In [1]: import numpy as np

In [2]: np.set_printoptions(precision=2, suppress=True, linewidth=120)

In [3]: def tidy(a):
   ...:     return np.round(a, 2) + 0
   ...: 

In [4]: m1 = np.loadtxt("out0.csv", delimiter=",")

In [5]: m1
Out[5]: 
array([[-3.,  5.,  0.,  0.,  0.,  0.],
       [ 5.,  0.,  5.,  0.,  0.,  0.],
       [ 0.,  5.,  4.,  5.,  0.,  0.],
       [ 0.,  0.,  5., -1.,  5.,  0.],
       [ 0.,  0.,  0.,  5.,  5.,  5.],
       [ 0.,  0.,  0.,  0.,  5., -3.]])

In [6]: np.allclose(m1 @ m1.T, m1.T @ m1)
Out[6]: True

In [7]: tidy(np.abs(np.linalg.eigvals(m1)).max())
Out[7]: np.float64(10.95)

In [8]: rng = np.random.default_rng(250935)

In [9]: M2 = m1 + rng.integers(-2, 3, (6, 5)) @ rng.integers(-2, 3, (5, 6))

In [10]: M2
Out[10]: 
array([[  3.,   5.,  -5.,   3.,   0.,   0.],
       [ -1.,   1.,   9.,   6.,   6.,  -7.],
       [ -1.,   5.,   3.,   4.,  -1.,   1.],
       [ -4.,   2.,  15.,   1.,   3.,   0.],
       [ -2.,  -3.,  -5.,   0.,  11.,   2.],
       [ -9.,  -4., -10.,  -3.,  18., -12.]])

In [11]: M2 - m1
Out[11]: 
array([[  6.,   0.,  -5.,   3.,   0.,   0.],
       [ -6.,   1.,   4.,   6.,   6.,  -7.],
       [ -1.,   0.,  -1.,  -1.,  -1.,   1.],
       [ -4.,   2.,  10.,   2.,  -2.,   0.],
       [ -2.,  -3.,  -5.,  -5.,   6.,  -3.],
       [ -9.,  -4., -10.,  -3.,  13.,  -9.]])

In [12]: tidy(np.linalg.svd(M2 - m1, compute_uv=False))
Out[12]: array([24.66, 16.02,  8.34,  2.59,  0.1 ,  0.  ])

In [13]: vec = np.array([1, 1, 1, 2, 3, -3])

In [14]: y = M2 @ vec

In [15]: y
Out[15]: array([ 9., 60.,  9., 24., 17., 61.])

In [16]: print(tidy(np.linalg.solve(M2, M2[:, 5])))
[0. 0. 0. 0. 0. 1.]

In [17]: print(tidy(np.linalg.solve(M2, 5 * y)))
[  5.   5.   5.  10.  15. -15.]

In [18]: tidy(np.linalg.solve(M2, y))
Out[18]: array([ 1.,  1.,  1.,  2.,  3., -3.])

In [19]: print(tidy(np.linalg.solve(M2.T, M2[4])))
[0. 0. 0. 0. 1. 0.]

In [20]: W = np.array([[3, 1, 0, 1, -3, 3],
    ...:     [0, 0, -2, -1, 0, 0],
    ...:     [-1, 1, 0, 3, -3, -2],
    ...:     [1, -2, 0, 3, 3, 0],
    ...:     [-2, 2, 0, -1, -1, -2],
    ...:     [2, -3, 0, 1, -2, -2]])

In [21]: coef = np.array([4, 5, 1, 0, 9, 4])

In [22]: H = np.maximum(m1 @ W + coef, 0)

In [23]: tidy((H > 0).mean(axis=0))
Out[23]: array([0.5 , 0.67, 0.67, 0.67, 0.67, 0.17])

In [24]: Z = np.array([[3, 3], [-4, -1], [3, -5], [5, 0], [3, 1], [-4, 4]])

In [25]: (H @ Z).round(6).argmax(axis=1)
Out[25]: array([0, 1, 0, 1, 0, 1])

In [26]: M = np.load("case14.npy")

In [27]: M
Out[27]: 
array([[ 2.9 ,  1.63, -1.78,  0.81],
       [-2.55,  0.97, -0.87,  3.  ],
       [ 1.59,  1.97,  3.95,  1.11],
       [ 1.67, -3.3 , -0.24,  2.41]])

In [28]: lab = rng.permutation(4)

In [29]: M2 = M[:, lab] * rng.choice([-1, 1], 4)

In [30]: M2
Out[30]: 
array([[-1.63,  2.9 , -0.81, -1.78],
       [-0.97, -2.55, -3.  , -0.87],
       [-1.97,  1.59, -1.11,  3.95],
       [ 3.3 ,  1.67, -2.41, -0.24]])

In [31]: left, _, vt = np.linalg.svd(M.T @ M2)

In [32]: lab
Out[32]: array([1, 0, 3, 2])

In [33]: tidy(left @ vt)
Out[33]: 
array([[ 0.,  1.,  0.,  0.],
       [-1.,  0.,  0.,  0.],
       [ 0.,  0.,  0.,  1.],
       [ 0.,  0., -1.,  0.]])

In [34]: E = np.load("data.npy")

In [35]: print(E)
[[ 1 -1  1 -1]
 [ 1  0  0  0]
 [ 1  1  1  1]
 [ 1  2  4  8]
 [ 1  3  9 27]]

In [36]: lab = rng.permutation(4)

In [37]: M2 = E[:, lab] * rng.choice([-1, 1], 4)

In [38]: M2
Out[38]: 
array([[ 1, -1, -1,  1],
       [ 1,  0,  0,  0],
       [ 1,  1,  1,  1],
       [ 1,  2,  8,  4],
       [ 1,  3, 27,  9]])

In [39]: left, _, vt = np.linalg.svd(E.T @ M2)

In [40]: tidy(left @ vt)
Out[40]: 
array([[1., 0., 0., 0.],
       [0., 1., 0., 0.],
       [0., 0., 0., 1.],
       [0., 0., 1., 0.]])

In [41]: lab
Out[41]: array([0, 1, 3, 2])

In [42]: K = np.load("block17.npy")

In [43]: K
Out[43]: 
array([[-5.21, -3.11, -2.08,  0.01, -5.17],
       [ 6.72,  4.06,  2.74, -0.02,  6.76],
       [ 3.46,  2.06,  1.4 ,  0.  ,  3.43],
       [ 4.56,  2.74,  1.84, -0.01,  4.55],
       [ 5.65,  3.34,  2.27,  0.01,  5.65],
       [-5.96, -3.58, -2.43,  0.01, -5.98],
       [-5.06, -3.02, -2.07,  0.01, -5.07],
       [-0.5 , -0.31, -0.21,  0.04, -0.57],
       [-0.63, -0.36, -0.28, -0.04, -0.61],
       [-6.51, -3.91, -2.59,  0.01, -6.56],
       [ 0.94,  0.57,  0.36,  0.  ,  0.97],
       [-3.14, -1.92, -1.24,  0.  , -3.13],
       [ 1.07,  0.68,  0.38, -0.01,  1.08],
       [-0.7 , -0.41, -0.29, -0.02, -0.7 ],
       [ 4.65,  2.82,  1.86,  0.01,  4.67]])

In [44]: M2 = K / np.linalg.norm(K, axis=1, keepdims=True)

In [45]: C2 = M2 @ M2.T

In [46]: tidy(np.degrees(np.arccos(np.clip(C2[0, 3], -1, 1))))
Out[46]: np.float64(179.81)

In [47]: (C2 - 2 * np.eye(15)).round(6).argmax(axis=1)
Out[47]: array([ 5,  3,  3,  1,  2,  6,  5,  9, 13,  5, 14,  0, 10,  6,  3])

In [48]: round(np.log10(np.linalg.cond(K)))
Out[48]: 3

In [49]: tidy(np.abs(np.linalg.svd(K)[2][-1]))
Out[49]: array([0.5 , 0.25, 0.12, 0.77, 0.3 ])

In [50]: [round(float(x), 2) for x in np.linalg.svd(K, compute_uv=False)[:3]]
Out[50]: [26.37, 0.11, 0.09]

In [51]: np.linalg.matrix_rank(K, rtol=0.1)
Out[51]: np.int64(1)

In [52]: print(np.linalg.cond(K) > 100)
True

In [53]: Xc = K - K.mean(axis=0)

In [54]: left, sigma, vt = np.linalg.svd(Xc, full_matrices=False)

In [55]: tidy(Xc.mean(axis=0))
Out[55]: array([0., 0., 0., 0., 0.])

In [56]: np.linalg.matrix_rank(Xc)
Out[56]: np.int64(5)

In [57]: F = np.load("layer11.npy")

In [58]: print(F)
[[-1.  1.  1.  1.  1.  1.]
 [ 1. -1.  1.  1.  1.  1.]
 [ 1.  1. -1.  1.  1.  1.]
 [ 1.  1.  1. -1.  1.  1.]
 [ 1.  1.  1.  1. -1.  1.]
 [ 1.  1.  1.  1.  1. -1.]]

In [59]: print(F @ (-1.0) ** np.arange(6))
[-2.  2. -2.  2. -2.  2.]

In [60]: F @ np.ones(6)
Out[60]: array([4., 4., 4., 4., 4., 4.])

In [61]: np.fft.fft(F[0])
Out[61]: array([ 4.+0.j, -2.+0.j, -2.+0.j, -2.+0.j, -2.+0.j, -2.+0.j])

In [62]: X = np.load("run8.npy")

In [63]: X
Out[63]: 
array([[1.  , 0.2 , 0.04],
       [0.2 , 1.  , 0.2 ],
       [0.04, 0.2 , 1.  ]])

In [64]: # symmetric

In [65]: O = X.astype(float).copy()

In [66]: for j in range(3):
    ...:     O[:, j] -= O[:, :j] @ (O[:, :j].T @ O[:, j])
    ...:     O[:, j] /= np.linalg.norm(O[:, j])
    ...: 

In [67]: tidy(O)
Out[67]: 
array([[ 0.98, -0.2 ,  0.  ],
       [ 0.2 ,  0.96, -0.2 ],
       [ 0.04,  0.19,  0.98]])

In [68]: proj = np.triu(np.array([[6, 8, 2], [6, 4, 2], [8, 2, 2]]), 1) + np.eye(3)

In [69]: M2 = proj @ X @ np.linalg.inv(proj)

In [70]: print(tidy(np.poly(M2)))
[ 1.   -3.    2.92 -0.92]

In [71]: tidy(np.linalg.det(M2))
Out[71]: np.float64(0.92)

In [72]: tidy(proj @ X - X @ proj)
Out[72]: 
array([[ 1.68,  0.4 ,  1.2 ],
       [ 0.08, -1.2 , -0.4 ],
       [ 0.  , -0.32, -0.48]])

In [73]: np.trace(M2), np.trace(X)
Out[73]: (np.float64(3.0), np.float64(3.0))

In [74]: print(tidy(M2))
[[  2.68 -12.84  23.96]
 [  0.28  -0.84   3.32]
 [  0.04  -0.12   1.16]]

In [75]: M2 = np.linalg.inv(X)

In [76]: tidy(M2)
Out[76]: 
array([[ 1.04, -0.21,  0.  ],
       [-0.21,  1.08, -0.21],
       [ 0.  , -0.21,  1.04]])

In [77]: print(tidy(np.linalg.cond(X)))
1.77

In [78]: evals, vecs = np.linalg.eig(X)

In [79]: tidy(np.prod(evals))
Out[79]: np.float64(0.92)

In [80]: tidy(X @ vecs[:, 0] - evals[0] * vecs[:, 0])
Out[80]: array([0., 0., 0.])

In [81]: tidy(np.sort(np.linalg.eigvals(X @ X)))
Out[81]: array([0.54, 0.92, 1.7 ])

In [82]: tidy(np.sort(np.linalg.eigvals(X.T)))
Out[82]: array([0.74, 0.96, 1.3 ])

In [83]: t3 = np.stack([X, -1 * X, X[::-1]])

In [84]: t3.shape
Out[84]: (3, 3, 3)

In [85]: np.linalg.matrix_rank(t3.reshape(3, -1))
Out[85]: np.int64(2)

In [86]: print((t3 @ X.T).shape)
(3, 3, 3)

In [87]: tidy(np.linalg.norm(t3, axis=(1, 2)))
Out[87]: array([1.78, 1.78, 1.78])

In [88]: print(tidy(np.einsum("bij,cij->bc", t3, t3)))
[[ 3.16 -3.16  1.32]
 [-3.16  3.16 -1.32]
 [ 1.32 -1.32  3.16]]

In [89]: tidy(np.linalg.det(t3))
Out[89]: array([ 0.92, -0.92, -0.92])
